$ python -q
>>> import numpy as np
>>> np.set_printoptions(suppress=True, linewidth=120)
>>> feats = np.load("arr.npy")
>>> feats
array([[  2,   2,   2,  -1,  -5,  -3,   1,   4,  -3,   4,   2,   2,  -3,  -3],
       [  2,   2,   2,  -1,  -5,  -3,   1,   4,  -3,   4,   2,   2,  -3,  -3],
       [  0,   0,   0,   0,   0,   0,   0,   0,   0,   0,   0,   0,   0,   0],
       [  4,   4,   4,  -2, -10,  -6,   2,   8,  -6,   8,   4,   4,  -6,  -6],
       [  4,   4,   4,  -2, -10,  -6,   2,   8,  -6,   8,   4,   4,  -6,  -6],
       [  6,   6,   6,  -3, -15,  -9,   3,  12,  -9,  12,   6,   6,  -9,  -9],
       [  4,   4,   4,  -2, -10,  -6,   2,   8,  -6,   8,   4,   4,  -6,  -6],
       [  4,   4,   4,  -2, -10,  -6,   2,   8,  -6,   8,   4,   4,  -6,  -6],
       [  4,   4,   4,  -2, -10,  -6,   2,   8,  -6,   8,   4,   4,  -6,  -6],
       [  6,   6,   6,  -3, -15,  -9,   3,  12,  -9,  12,   6,   6,  -9,  -9],
       [  6,   6,   6,  -3, -15,  -9,   3,  12,  -9,  12,   6,   6,  -9,  -9],
       [  4,   4,   4,  -2, -10,  -6,   2,   8,  -6,   8,   4,   4,  -6,  -6],
       [  6,   6,   6,  -3, -15,  -9,   3,  12,  -9,  12,   6,   6,  -9,  -9]])
>>> # rank 1
>>> left, sv, vt = np.linalg.svd(feats)
>>> vecs = vt[:(sv > 1e-8).sum()]
>>> rng = np.random.default_rng(5070)
>>> vec = feats[2] + 2 * feats[10] + rng.integers(2) * np.eye(14)[4]
>>> vec
array([ 12.,  12.,  12.,  -6., -29., -18.,   6.,  24., -18.,  24.,  12.,  12., -18., -18.])
>>> round(float(np.linalg.norm(vec - vecs.T @ vecs @ vec)), 2)
0.88
>>> np.allclose(vecs.T @ vecs @ vec, vec)
False
>>> np.round(np.diag(vecs.T @ vecs), 2)
array([0.03, 0.03, 0.03, 0.01, 0.22, 0.08, 0.01, 0.14, 0.08, 0.14, 0.03, 0.03, 0.08, 0.08])
>>> left, sv, vt = np.linalg.svd(feats)
>>> sv.round(2) + 0
array([84.44,  0.  ,  0.  ,  0.  ,  0.  ,  0.  ,  0.  ,  0.  ,  0.  ,  0.  ,  0.  ,  0.  ,  0.  ])
>>> other = left[:, :1] @ np.diag(sv[:1]) @ vt[:1]
>>> round(np.abs(feats - other).max(), 2)
np.float64(0.0)
>>> np.linalg.matrix_rank(other)
np.int64(1)
>>> round(np.linalg.norm(feats - other) / np.linalg.norm(feats), 2)
np.float64(0.0)
